>>> import numpy as np
>>> np.set_printoptions(precision=1, suppress=True, linewidth=200)
>>> J = np.loadtxt("run5.csv", delimiter=",")
>>> J.round(1) + 0
array([[ 0.8,  0. , -0.2, -0.3, -0.1, -0.3, -0.2],
       [ 0. ,  1. ,  0. ,  0. ,  0. ,  0. ,  0. ],
       [-0.2,  0. ,  0.7, -0.4, -0.1, -0.4, -0.3],
       [-0.3,  0. , -0.4,  0.3, -0.1, -0.6, -0.4],
       [-0.1,  0. , -0.1, -0.1,  1. , -0.1, -0.1],
       [-0.3,  0. , -0.4, -0.6, -0.1,  0.5, -0.4],
       [-0.2,  0. , -0.3, -0.4, -0.1, -0.4,  0.7]])
>>> w, evecs = np.linalg.eigh(J)
>>> vec = np.array([-1, 1, -2, -1, 1, 1, -2])
>>> print(np.linalg.eigvalsh(J[1:, 1:]))
[-0.8  1.   1.   1.   1.   1. ]
>>> np.round(evecs * np.abs(w) @ evecs.T, 1) + 0
array([[1., 0., 0., 0., 0., 0., 0.],
       [0., 1., 0., 0., 0., 0., 0.],
       [0., 0., 1., 0., 0., 0., 0.],
       [0., 0., 0., 1., 0., 0., 0.],
       [0., 0., 0., 0., 1., 0., 0.],
       [0., 0., 0., 0., 0., 1., 0.],
       [0., 0., 0., 0., 0., 0., 1.]])
>>> print(np.round(vec @ J @ vec, 1))
7.5
>>> feats = np.load("x.npy")
>>> feats
array([[-1.5,  0.4, -1.1, -1.1, -0.7,  2.1,  0.3,  0.1,  0. ,  0.7,  0.1,  1.3,  0.7, -2.7,  0.5],
       [ 1. ,  0.9, -0.3, -0.4, -0.6, -0.1,  1.2,  1. ,  1.7, -0.4,  0.7, -1. ,  0.8,  2.1, -1.1],
       [ 0.1, -0.4,  1.1, -0.6, -0.9,  0.6, -0.8, -0.8,  0.2, -0.2, -0.9,  0.3,  0.4, -0.6,  0.3],
       [ 1. ,  0.4, -1.3, -0.9,  0.6, -1.3, -1.4, -0.1,  1.6, -0.4,  0. , -1.5,  0.8,  3. ,  0.3],
       [ 0.8,  1.5,  1. ,  1.2,  0.3,  1.4,  0.9,  0.3, -0.6, -0.5, -0.7, -0.4,  1.2,  0.8,  1.3],
       [ 0. , -1.3, -0.2,  1.3,  0.2, -0.6, -0.1,  0.8,  1.3,  2.9, -0.5,  0.2, -1. , -0.5, -0.7],
       [ 0. ,  1. ,  1.3,  0.3,  0. ,  0.7,  0.1,  0.8, -1.3,  0.6, -0.3, -0.9,  1.1,  1.8,  2.3],
       [-0.5, -1.6,  1.3, -0.9, -0.2,  1.1,  0.6,  0.6, -1.3, -0.1,  0.2,  0.7,  0.7, -1.3, -1.2],
       [ 0.1,  0.7, -0.6, -1. ,  1. , -0.8, -0.2,  0.4, -1.4,  0.7,  0.6, -1.8,  0.2,  3.5, -0.3],
       [ 1.1, -0.3,  0.8, -0.2, -0.1, -1.4, -0.9,  0.3, -0.7, -0.2,  0.5,  0.7, -1.1, -1.4,  0.3],
       [-2. ,  0. , -0.9,  0.4, -0.4,  0. ,  0.1, -1. ,  0.7, -0.4,  0. ,  0. , -0.3,  0. , -0.8],
       [-1.1, -0.1,  0.1, -0.2,  2.2, -1.2,  0.5,  0.9,  0.3,  0. , -1.2,  0.6, -0.2, -1.4,  0.3],
       [-0.7, -0.9, -0.1,  0.5, -0.2, -0.4, -0.5, -0.3,  1.9, -0.7, -0.6, -0.7, -0.6,  1.4,  0.2]])
>>> vec = np.array([-4, 1, -9, 7, -1, 3, 0, -2, -9, -9, 0, 8, -6, -3, -5])
>>> h1 = np.maximum(feats @ vec, 0)
>>> print(np.tanh(feats @ vec))
[ 1.  -1.  -1.  -1.  -1.  -1.  -1.   1.  -1.   1.   1.   0.4 -1. ]
>>> np.flatnonzero(h1 > 1e-9)
array([ 0,  7,  9, 10, 11])
>>> h1
array([20.9,  0. ,  0. ,  0. ,  0. ,  0. ,  0. ,  8.6,  0. ,  5. , 24.4,  0.4,  0. ])
>>> np.maximum(feats @ (3 * vec), 0)
array([62.7,  0. ,  0. ,  0. ,  0. ,  0. ,  0. , 25.8,  0. , 15. , 73.2,  1.2,  0. ])
